>>> import numpy as np
>>> np.set_printoptions(precision=2, suppress=True, linewidth=100, sign=" ")
>>> mat = np.loadtxt("run19.csv", delimiter=",")
>>> mat
array([[-3.43,  6.52,  0.34,  3.48, -5.79, -0.28],
       [-3.41,  3.37, -4.83,  2.61, -5.54,  4.02],
       [ 3.35, -6.6 , -0.71, -3.47,  5.68,  0.59],
       [ 3.62, -6.05,  1.03, -3.45,  6.05, -0.86],
       [-2.73,  6.77,  2.88,  3.21, -4.72, -2.4 ],
       [ 0.25, -4.54, -6.74, -1.38,  0.72,  5.61],
       [ 3.67, -5.72,  1.73, -3.38,  6.11, -1.44],
       [-2.03, -0.55, -7.09,  0.85, -3.11,  5.91],
       [-0.52, -3.39, -7.18, -0.68, -0.56,  5.99],
       [-3.1 ,  2.21, -5.77,  2.14, -4.96,  4.8 ]])
>>> Uu, sigma, vt = np.linalg.svd(mat)
>>> np.argmax(sigma[:-1] / (sigma[1:] + 1e-6)) + 1
np.int64(2)
>>> sigma.round(2) + 0
array([ 24.69,  19.76,   0.  ,   0.  ,   0.  ,   0.  ])
>>> other = Uu[:, :2] @ np.diag(sigma[:2]) @ vt[:2]
>>> round(float(np.abs(mat - other).max()), 2)
0.0
>>> np.round(np.linalg.norm(mat - other, 2), 2), round(sigma[2], 2)
(np.float64(0.0), np.float64(0.0))
>>> np.linalg.matrix_rank(other)
np.int64(2)
>>> E = np.load("layer18.npy")
>>> E
array([[-4,  0,  0,  0,  0,  0,  0,  0],
       [ 0,  8,  0,  0,  0,  0,  0,  0],
       [ 0,  0, -4,  0,  0,  0,  0,  0],
       [ 0,  0,  0, -4,  0,  0,  0,  0],
       [ 0,  0,  0,  0, -3,  0,  0,  0],
       [ 0,  0,  0,  0,  0, -4,  0,  0],
       [ 0,  0,  0,  0,  0,  0, -1,  0],
       [ 0,  0,  0,  0,  0,  0,  0,  6]])
>>> # triangular
>>> w, evecs = np.linalg.eigh(E)
>>> x = np.array([1, 2, 2, 0, 1, -2, -1, 0])
>>> evecs * np.abs(w) @ evecs.T
array([[ 4.,  0.,  0.,  0.,  0.,  0.,  0.,  0.],
       [ 0.,  8.,  0.,  0.,  0.,  0.,  0.,  0.],
       [ 0.,  0.,  4.,  0.,  0.,  0.,  0.,  0.],
       [ 0.,  0.,  0.,  4.,  0.,  0.,  0.,  0.],
       [ 0.,  0.,  0.,  0.,  3.,  0.,  0.,  0.],
       [ 0.,  0.,  0.,  0.,  0.,  4.,  0.,  0.],
       [ 0.,  0.,  0.,  0.,  0.,  0.,  1.,  0.],
       [ 0.,  0.,  0.,  0.,  0.,  0.,  0.,  6.]])
>>> np.round(x @ E @ x / (x @ x), 2), w[0], w[-1]
(np.float64(-0.53), np.float64(-4.0), np.float64(8.0))
>>> x @ E @ x
np.int64(-8)
>>> q, evecs = np.linalg.qr(E[:, :1])[0], np.linalg.qr(E[:, 1:])[0]
>>> sigma = np.linalg.svd(q.T @ evecs, compute_uv=False)
>>> sigma
array([ 0.])
>>> np.degrees(np.arccos(sigma.clip(0, 1)))
array([ 90.])
>>> np.round(np.linalg.norm(q @ q.T - evecs @ evecs.T, 2), 2)
np.float64(1.0)
>>> other = np.array([[2, 1], [2, 2], [1, 1], [0, 0], [2, 1], [2, 2]])
>>> np.einsum("ij,ij->i", mat, mat)
array([ 100.,  100.,  100.,  100.,  100.,  100.,  100.,  100.,  100.,  100.])
>>> np.linalg.matrix_rank(mat @ other)
np.int64(2)
>>> W1 = np.array([[2, 0, -2, 0],
...     [1, -3, 0, -3],
...     [-2, 1, 0, 0],
...     [1, -2, 1, -1],
...     [-2, -3, 0, -1],
...     [2, 1, -3, 0],
...     [-1, 3, 2, 3],
...     [-2, 0, 2, -1]])
>>> b = np.array([7, 8, 1, 8])
>>> H = np.maximum(E @ W1 + b, 0)
>>> H
array([[  0,   8,   9,   8],
       [ 15,   0,   1,   0],
       [ 15,   4,   1,   8],
       [  3,  16,   0,  12],
       [ 13,  17,   1,  11],
       [  0,   4,  13,   8],
       [  8,   5,   0,   5],
       [  0,   8,  13,   2]])
>>> (H > 0).astype(int)
array([[ 0,  1,  1,  1],
       [ 1,  0,  1,  0],
       [ 1,  1,  1,  1],
       [ 1,  1,  0,  1],
       [ 1,  1,  1,  1],
       [ 0,  1,  1,  1],
       [ 1,  1,  0,  1],
       [ 0,  1,  1,  1]])
>>> cent = np.array([[2, -1], [0, 2], [1, 1], [-2, 2]])
>>> H @ cent
array([[ -7,  41],
       [ 31, -14],
       [ 15,  10],
       [-18,  53],
       [  5,  44],
       [ -3,  37],
       [  6,  12],
       [  9,  33]])
>>> (H @ cent).round(6).argmax(axis=1)
array([ 1,  0,  0,  1,  1,  1,  1,  1])
>>> A = np.load("m.npy")
>>> A
array([[  3,   7,   6,  11,   5,   7,   5],
       [  3,   7,   6,  11,   5,   7,   5],
       [  7,   1,   6,   5,   9,   1,   9],
       [  0,  13,   6,  17,   1,  13,   1],
       [  7,   1,   6,   5,   9,   1,   9],
       [  5,   4,   6,   8,   7,   4,   7],
       [  3,   7,   6,  11,   5,   7,   5],
       [  7,   1,   6,   5,   9,   1,   9],
       [  7,   1,   6,   5,   9,   1,   9],
       [ 11,   0,   6,   0,  13,   0,  13],
       [ 11,   0,   6,   0,  13,   0,  13],
       [ 11,   0,   6,   0,  13,   0,  13],
       [  5,   4,   6,   8,   7,   4,   7],
       [  3,   7,   6,  11,   5,   7,   5],
       [  3,   7,   6,  11,   5,   7,   5],
       [  1,  10,   6,  14,   3,  10,   3],
       [  0,  13,   6,  17,   1,  13,   1],
       [  1,  10,   6,  14,   3,  10,   3],
       [  1,  10,   6,  14,   3,  10,   3],
       [  1,  10,   6,  14,   3,  10,   3],
       [  5,   4,   6,   8,   7,   4,   7],
       [  0,  13,   6,  17,   1,  13,   1],
       [  9,   0,   6,   2,  11,   0,  11],
       [ 11,   0,   6,   0,  13,   0,  13],
       [  1,  10,   6,  14,   3,  10,   3],
       [  7,   1,   6,   5,   9,   1,   9],
       [  3,   7,   6,  11,   5,   7,   5],
       [  9,   0,   6,   2,  11,   0,  11],
       [ 11,   0,   6,   0,  13,   0,  13],
       [ 11,   0,   6,   0,  13,   0,  13]])
>>> np.argsort(-np.linalg.norm(A, axis=0).round(6), kind="stable")[:3]
array([ 3,  4,  6])
>>> [round(float(x), 2) for x in np.linalg.svd(A, compute_uv=False)[:3]]
[91.58, 59.51, 5.92]
>>> np.linalg.matrix_rank(A, rtol=0.1)
np.int64(2)
>>> J = np.load("arr.npy")
>>> J
array([[ 0.1,  0.5,  0.6, -0.1],
       [-0.2,  0.8,  1.8,  0. ],
       [ 0.7,  0.4, -0.2,  0.4],
       [ 5. ,  5. , -9. , 10. ],
       [ 1. ,  1.3, -0.3,  0.4],
       [-0.4,  1.5,  1.6,  0.4],
       [ 1.2, -0.5,  2. ,  0.7],
       [-0.1,  0. ,  2. , -0.5],
       [ 0. ,  0.7,  0. ,  0.4],
       [ 1.4, -0.7, -1.5,  0.6],
       [ 0.8, -0.1, -0.7,  1.5]])
>>> Ac = J - J.mean(axis=0)
>>> Uu, sigma, vt = np.linalg.svd(Ac, full_matrices=False)
>>> np.round(Ac.mean(axis=0), 2) + 0
array([ 0.,  0.,  0.,  0.])
>>> sigma
array([ 14.7 ,   2.98,   2.03,   0.99])
>>> (np.sign(Uu[:, 0]) == np.sign(Uu[0, 0])).astype(int)
array([ 1,  1,  1,  0,  1,  1,  1,  1,  1,  0,  0])
>>> np.linalg.matrix_rank(Ac)
np.int64(4)
>>> round((sigma ** 2).sum() ** 2 / (sigma ** 4).sum(), 2)
np.float64(1.13)
>>> np.abs(Uu[:, 0]).argmax()
np.int64(3)
>>> np.round(sigma ** 2 / (sigma ** 2).sum(), 2) + 0
array([ 0.94,  0.04,  0.02,  0.  ])
>>> vt[0] * np.sign(vt[0, np.abs(vt[0]).argmax()])
array([-0.31, -0.29,  0.66, -0.63])
>>> F = np.load("test6.npy")
>>> F
array([[-9.,  9.,  9.,  2.],
       [-9.,  8., -3.,  0.],
       [-4., -5., -7., -2.],
       [ 0.,  0.,  0., -1.]])
>>> q, evecs = np.linalg.qr(F[:, :3])[0], np.linalg.qr(F[:, 3:])[0]
>>> sigma = np.linalg.svd(q.T @ evecs, compute_uv=False)
>>> round(float(np.linalg.norm(q @ q.T - evecs @ evecs.T, 2)), 2)
1.0
>>> other = np.linalg.inv(F)
>>> np.round(np.linalg.slogdet(F)[0], 2)
np.float64(-1.0)
>>> np.round(np.linalg.inv(other), 2) + 0
array([[-9.,  9.,  9.,  2.],
       [-9.,  8., -3.,  0.],
       [-4., -5., -7., -2.],
       [ 0.,  0.,  0., -1.]])
>>> other
array([[-0.08,  0.02, -0.11,  0.06],
       [-0.06,  0.11, -0.12,  0.13],
       [ 0.09, -0.09,  0.01,  0.16],
       [-0.  , -0.  , -0.  , -1.  ]])
>>> round(float(np.linalg.cond(F)), 2)
19.03
>>> rng = np.random.default_rng(8191)
>>> K = rng.normal(size=(28, 7)) + 20 * np.array([2, 1, 2, 0, 2, 0, 1])
>>> K
array([[40.06, 18.99, 41.31, -1.06, 40.14,  0.39, 20.63],
       [39.29, 19.14, 40.42, -0.18, 42.44, -0.15, 18.68],
       [40.17, 20.97, 40.49, -0.78, 38.79,  0.47, 19.48],
       [40.22, 18.38, 40.48,  0.46, 41.42, -0.14, 20.4 ],
       [40.26, 19.03, 40.65,  1.03, 41.74,  2.67, 19.55],
       [40.1 , 21.09, 40.19,  0.04, 39.84,  0.22, 21.57],
       [39.73, 22.74, 40.35,  0.35, 40.56,  0.78, 20.89],
       [40.34, 19.69, 41.35,  1.11, 39.43, -1.97, 18.7 ],
       [39.37, 19.91, 40.79, -0.38, 40.34,  1.91, 19.71],
       [39.25, 21.34, 39.1 ,  0.4 , 40.09,  0.66, 22.15],
       [38.58, 18.98, 38.79, -2.13, 39.86,  0.92, 19.65],
       [39.39, 20.31, 40.23, -0.44, 39.69,  0.1 , 21.28],
       [41.46, 19.53, 40.09, -1.44, 40.94,  0.71, 20.02],
       [40.  , 18.7 , 39.64,  0.54, 39.98, -2.16, 19.26],
       [40.33, 19.7 , 40.01, -0.83, 41.12, -0.75, 19.36],
       [42.24, 20.18, 40.84,  1.72, 39.75, -0.83, 20.25],
       [38.68, 20.78, 40.29, -0.38, 39.75, -0.67, 18.47],
       [42.27, 19.73, 41.14, -0.07, 40.86, -0.87, 20.6 ],
       [42.45, 21.17, 41.66,  1.49, 41.32, -1.11, 20.46],
       [39.96, 20.17, 39.81,  0.4 , 39.29,  1.18, 20.46],
       [40.26, 20.29, 39.85,  1.06, 42.6 ,  0.27, 19.  ],
       [40.63, 19.43, 40.61,  1.79, 41.53,  0.04, 19.09],
       [39.75, 20.7 , 40.11,  0.35, 40.07,  0.55, 19.95],
       [39.6 , 19.98, 39.49,  0.23, 37.96,  0.16, 18.46],
       [39.66, 20.29, 39.79, -0.9 , 39.46, -0.08, 18.97],
       [39.28, 20.5 , 39.06,  1.12, 40.28,  1.25, 19.52],
       [40.5 , 20.2 , 38.97,  0.21, 39.26,  0.38, 18.5 ],
       [40.85, 20.11, 39.34,  0.71, 39.79, -0.16, 21.76]])
>>> Uu, sigma, vt = np.linalg.svd(K, full_matrices=False)
>>> np.cumsum(sigma ** 2) / np.sum(sigma ** 2)
array([ 1.,  1.,  1.,  1.,  1.,  1.,  1.])
>>> np.abs(Uu[:, 0]).round(6).argmax()
np.int64(18)
>>> sigma
array([ 397.77,    6.43,    5.93,    4.81,    4.27,    3.67,    2.82])
>>> np.round(vt @ vt.T, 2) + 0
array([[ 1.,  0.,  0.,  0.,  0.,  0.,  0.],
       [ 0.,  1.,  0.,  0.,  0.,  0.,  0.],
       [ 0.,  0.,  1.,  0.,  0.,  0.,  0.],
       [ 0.,  0.,  0.,  1.,  0.,  0.,  0.],
       [ 0.,  0.,  0.,  0.,  1.,  0.,  0.],
       [ 0.,  0.,  0.,  0.,  0.,  1.,  0.],
       [ 0.,  0.,  0.,  0.,  0.,  0.,  1.]])
>>> Uu.shape, sigma.shape, vt.shape
((28, 7), (7,), (7, 7))
